In [1]: import numpy as np

In [2]: import numpy.linalg as la

In [3]: np.set_printoptions(precision=2, suppress=True, linewidth=120)

In [4]: data = np.load("block8.npy")

In [5]: print(data)
[[-0.98 -0.97 -1.99  2.97 -2.98 -2.01 -1.  ]
 [-0.98 -0.99 -2.01  3.   -3.01 -1.98 -0.99]
 [-1.05 -0.99 -2.    2.97 -2.99 -2.   -0.99]
 [-1.   -1.03 -2.    3.01 -3.02 -2.02 -1.  ]
 [-1.03 -1.02 -1.99  2.94 -3.   -2.03 -0.98]
 [-1.01 -0.99 -1.99  2.96 -3.01 -2.   -0.97]
 [-1.05 -0.96 -1.97  3.02 -2.97 -1.99 -1.  ]
 [-1.01 -1.03 -2.    3.01 -2.99 -2.02 -0.97]
 [-0.98 -0.98 -1.98  3.02 -2.98 -2.   -1.06]
 [-1.04 -1.04 -1.96  3.   -2.98 -2.   -0.96]
 [-0.96 -1.   -2.03  2.98 -3.01 -1.98 -0.98]
 [-1.02 -0.97 -1.99  2.99 -3.02 -2.   -1.  ]
 [-1.03 -1.01 -1.98  2.98 -3.03 -2.   -1.04]
 [-1.03 -0.99 -1.95  2.97 -3.   -2.03 -0.97]
 [-3.    1.    0.99  2.   -3.03 -0.99  3.02]
 [-2.99  1.    1.01  2.01 -3.01 -1.03  3.04]
 [-2.97  0.98  0.98  2.   -2.96 -0.99  3.01]
 [-2.98  1.01  1.02  1.97 -2.98 -1.    3.03]
 [-3.01  1.    1.02  2.01 -2.98 -1.03  3.  ]
 [-2.96  1.    0.98  2.01 -3.01 -1.    3.  ]
 [-2.98  0.97  1.    1.98 -3.03 -1.    2.99]
 [-2.99  0.99  1.    2.01 -3.01 -0.96  3.03]
 [-3.02  0.98  1.    2.02 -3.   -1.03  2.97]
 [-3.01  0.97  1.01  2.01 -3.   -1.01  3.02]
 [-3.02  0.98  1.04  2.   -3.   -1.02  3.  ]
 [-3.03  1.04  0.97  1.99 -3.   -1.01  2.97]
 [-3.01  0.99  1.01  2.02 -3.   -1.01  2.99]
 [-3.01  0.97  1.02  1.99 -3.01 -0.99  3.02]]

In [6]: x = np.array([3, -2, 3, -2, 1, -1, 1])

In [7]: target = data @ x

In [8]: c, lr = np.zeros(7), 1 / la.norm(data, 2) ** 2

In [9]: for i in range(6):
   ...:     c -= lr * data.T @ (data @ c - target)
   ...:     if i % 1 == 0: print(i, round(la.norm(data @ c - target), 2))
   ...: 
0 10.48
1 6.56
2 4.11
3 2.6
4 1.67
5 1.11

In [10]: print(round(la.cond(data), 2))
325.67

In [11]: print(c.round(2) + 0)
[ 0.88  0.3   0.73 -1.61  1.76  1.03  0.  ]

In [12]: cen = data - data.mean(axis=0)

In [13]: Uu, sigma, VT = la.svd(cen, full_matrices=False)

In [14]: print((np.sign(Uu[:, 0]) == np.sign(Uu[0, 0])).astype(int))
[1 1 1 1 1 1 1 1 1 1 1 1 1 1 0 0 0 0 0 0 0 0 0 0 0 0 0 0]

In [15]: print(sigma)
[15.61  0.14  0.13  0.1   0.09  0.08  0.07]

In [16]: print(np.searchsorted(np.cumsum(sigma ** 2) / (sigma ** 2).sum(), 0.9) + 1)
1

In [17]: print(np.round(cen.mean(axis=0), 2) + 0)
[0. 0. 0. 0. 0. 0. 0.]

In [18]: print(np.round(VT[0] * np.sign(VT[0, np.abs(VT[0]).argmax()]), 2) + 0)
[-0.34  0.34  0.51 -0.17  0.    0.17  0.68]

In [19]: cov = np.cov(data, rowvar=False)

In [20]: print(cov.shape)
(7, 7)

In [21]: print(np.round(la.eigvalsh(cov)[::-1], 2) + 0)
[9.03 0.   0.   0.   0.   0.   0.  ]

In [22]: print(data.std(axis=0))
[0.99 0.99 1.5  0.49 0.02 0.5  2.  ]

In [23]: print(la.matrix_rank(data, rtol=0.1))
2

In [24]: print(np.argsort(-la.norm(data, axis=0).round(6), kind="stable")[:3])
[4 3 6]

In [25]: print(round(np.log10(la.cond(data))))
3

In [26]: print([round(float(x), 2) for x in la.svd(data, compute_uv=False)[:3]])
[25.31, 15.51, 0.14]

In [27]: X = np.load("mat.npy")

In [28]: print(X)
[[-0.1 -1.1 -0.1]
 [-0.6  0.9  0.6]
 [ 0.8  0.4 -0.2]
 [ 1.3 -1.   0.2]
 [ 0.5 -0.1 -0.9]
 [ 1.1  0.5 -0.1]
 [ 1.9 -0.3  0.4]
 [ 0.1  0.4 -1.2]
 [ 0.2  1.3  0.2]
 [-0.5 -0.9 -1. ]
 [ 1.4  0.2 -0.1]
 [-1.  -0.5  5. ]
 [ 0.6  0.1  2.6]
 [-1.2 -0.3 -0.1]
 [-0.5  0.2  0.8]
 [ 0.3 -1.8  0.3]
 [ 0.   0.3  0.1]
 [ 1.8 -0.9  0.5]
 [ 1.   0.3  0.6]]

In [29]: lab = X[:, 2] > np.median(X[:, 2])

In [30]: f = X[lab].mean(axis=0) - X[~lab].mean(axis=0)

In [31]: print(lab.astype(int))
[0 1 0 0 0 0 1 0 0 0 0 1 1 0 1 1 0 1 1]

In [32]: print(np.argsort(-np.abs(f).round(6), kind="stable"))
[2 1 0]

In [33]: f, r1 = data[23], data[12]

In [34]: print(round(f @ r1, 2))
14.08

In [35]: print(round(f @ f, 2))
34.2

In [36]: pr = (f @ r1) / (f @ f) * f

In [37]: print(pr)
[-1.24  0.4   0.42  0.83 -1.24 -0.42  1.24]

In [38]: print(la.matrix_rank(np.outer(f, r1)))
1

In [39]: print(round(float((r1 - pr) @ f), 2))
0.0

In [40]: m1 = np.loadtxt("run6.csv", delimiter=",")

In [41]: print(m1)
[[ 0.96 -0.04 -0.19 -0.04 -0.19 -0.04]
 [-0.04  0.96 -0.19 -0.04 -0.19 -0.04]
 [-0.19 -0.19  0.07 -0.19 -0.93 -0.19]
 [-0.04 -0.04 -0.19  0.96 -0.19 -0.04]
 [-0.19 -0.19 -0.93 -0.19  0.07 -0.19]
 [-0.04 -0.04 -0.19 -0.04 -0.19  0.96]]

In [42]: other = np.c_[X[:, :1] @ np.array([[-6]]), np.array([0, 0, -1, -3, -1, 3, 2, 2, 0, 1, -3, -1, 2, 3, 3, 2, -2, -2, 0])]

In [43]: print(other)
[[  0.6   0. ]
 [  3.6   0. ]
 [ -4.8  -1. ]
 [ -7.8  -3. ]
 [ -3.   -1. ]
 [ -6.6   3. ]
 [-11.4   2. ]
 [ -0.6   2. ]
 [ -1.2   0. ]
 [  3.    1. ]
 [ -8.4  -3. ]
 [  6.   -1. ]
 [ -3.6   2. ]
 [  7.2   3. ]
 [  3.    3. ]
 [ -1.8   2. ]
 [  0.   -2. ]
 [-10.8  -2. ]
 [ -6.    0. ]]

In [44]: print(la.matrix_rank(np.c_[X, other]))
4

In [45]: print(la.matrix_rank(other))
2

In [46]: print(np.round(la.lstsq(X, other[:, 0])[0], 2) + 0)
[-6.  0.  0.]

In [47]: f, r1 = m1[4], m1[3]

In [48]: print(f @ f)
1.0

In [49]: pr = (f @ r1) / (f @ f) * f

In [50]: print(np.round(la.norm(f + r1) ** 2 + la.norm(f - r1) ** 2, 2))
4.0

In [51]: print(pr.round(2) + 0)
[0. 0. 0. 0. 0. 0.]

In [52]: print(la.matrix_rank(np.outer(f, r1)))
1

In [53]: print(np.round(np.outer(f, r1), 2) + 0)
[[ 0.01  0.01  0.03 -0.18  0.03  0.01]
 [ 0.01  0.01  0.03 -0.18  0.03  0.01]
 [ 0.03  0.03  0.17 -0.89  0.17  0.03]
 [ 0.01  0.01  0.03 -0.18  0.03  0.01]
 [ 0.    0.   -0.01  0.07 -0.01  0.  ]
 [ 0.01  0.01  0.03 -0.18  0.03  0.01]]

In [54]: x = np.array([1, -3, -1, 0, -2, 1])

In [55]: print((m1 @ x).argmax())
2

In [56]: print(np.sign((m1 @ x).round(6)))
[ 1. -1.  1.  1.  1.  1.]

In [57]: x = np.array([-2, -8, 2, 5, -9, -6])

In [58]: print(round(la.det(m1), 2))
-1.0

In [59]: print(np.sort(np.abs(np.degrees(np.angle(la.eigvals(m1))))))
[  0.   0.   0.   0.   0. 180.]

In [60]: print(m1.T @ (m1 @ x))
[-2. -8.  2.  5. -9. -6.]

In [61]: print(round(la.norm(x), 2), np.round(la.norm(m1 @ x), 2))
14.63 14.63

In [62]: print([p for p in range(1, 25) if np.allclose(la.matrix_power(m1, p), np.eye(6))])
[2, 4, 6, 8, 10, 12, 14, 16, 18, 20, 22, 24]

In [63]: print(np.abs(la.eigvals(m1)))
[1. 1. 1. 1. 1. 1.]

In [64]: rng = np.random.default_rng(863)

In [65]: lab = rng.permutation(6)

In [66]: print(lab)
[1 0 3 2 4 5]

In [67]: other = m1[lab][:, lab]

In [68]: print(np.sort(np.abs(la.eigvals(other))))
[1. 1. 1. 1. 1. 1.]

In [69]: print(round(float(la.det(other)), 2), np.round(la.det(m1[lab]), 2))
-1.0 -1.0

In [70]: print(np.allclose(other, m1))
False

In [71]: print(other)
[[ 0.96 -0.04 -0.04 -0.19 -0.19 -0.04]
 [-0.04  0.96 -0.04 -0.19 -0.19 -0.04]
 [-0.04 -0.04  0.96 -0.19 -0.19 -0.04]
 [-0.19 -0.19 -0.19  0.07 -0.93 -0.19]
 [-0.19 -0.19 -0.19 -0.93  0.07 -0.19]
 [-0.04 -0.04 -0.04 -0.19 -0.19  0.96]]

In [72]: M = np.load("data.npy")

In [73]: print(M)
[[1.05 2.   0.   2.   0.  ]
 [1.   2.05 2.   2.   1.  ]
 [2.   1.   1.05 2.   1.  ]
 [0.   2.   2.   2.05 0.  ]
 [1.   2.   0.   2.   0.05]]

In [74]: f = np.array([-1, -3, -3, 3, -2])

In [75]: other = M + np.outer(f, np.eye(5)[3])

In [76]: print(la.matrix_rank(other - M))
1

In [77]: print(la.matrix_rank(la.inv(other) - la.inv(M), tol=1e-8))
1

In [78]: F = np.load("w.npy")

In [79]: print(F)
[[-12  -2   7 -16  16  17   2  11   0 -12]
 [ -2   0   4   6  -3 -13  15  -5  -7  -1]
 [  7   4  -4   1  -6   4   4   5  -8   0]
 [-16   6   1 -12  -6  -3   7  -1 -18  -5]
 [ 16  -3  -6  -6 -12  -7  -2   8   5   0]
 [ 17 -13   4  -3  -7   4  -4   0 -16  11]
 [  2  15   4   7  -2  -4  16   1  12   6]
 [ 11  -5   5  -1   8   0   1  -2  -8   0]
 [  0  -7  -8 -18   5 -16  12  -8  10  11]
 [-12  -1   0  -5   0  11   6   0  11  10]]

In [80]: vals, vecs = la.eigh(F)

In [81]: x = np.array([-3, 3, -1, 2, 3, 3, 3, -1, 3, -1])

In [82]: print((np.sign(vecs[:, -1].round(6)) == np.sign(vecs[0, -1].round(6))).astype(int))
[1 0 1 1 1 1 0 1 0 0]

In [83]: print(np.abs(F).sum(axis=1).max(), np.round(np.abs(vals).max(), 2))
95 44.56
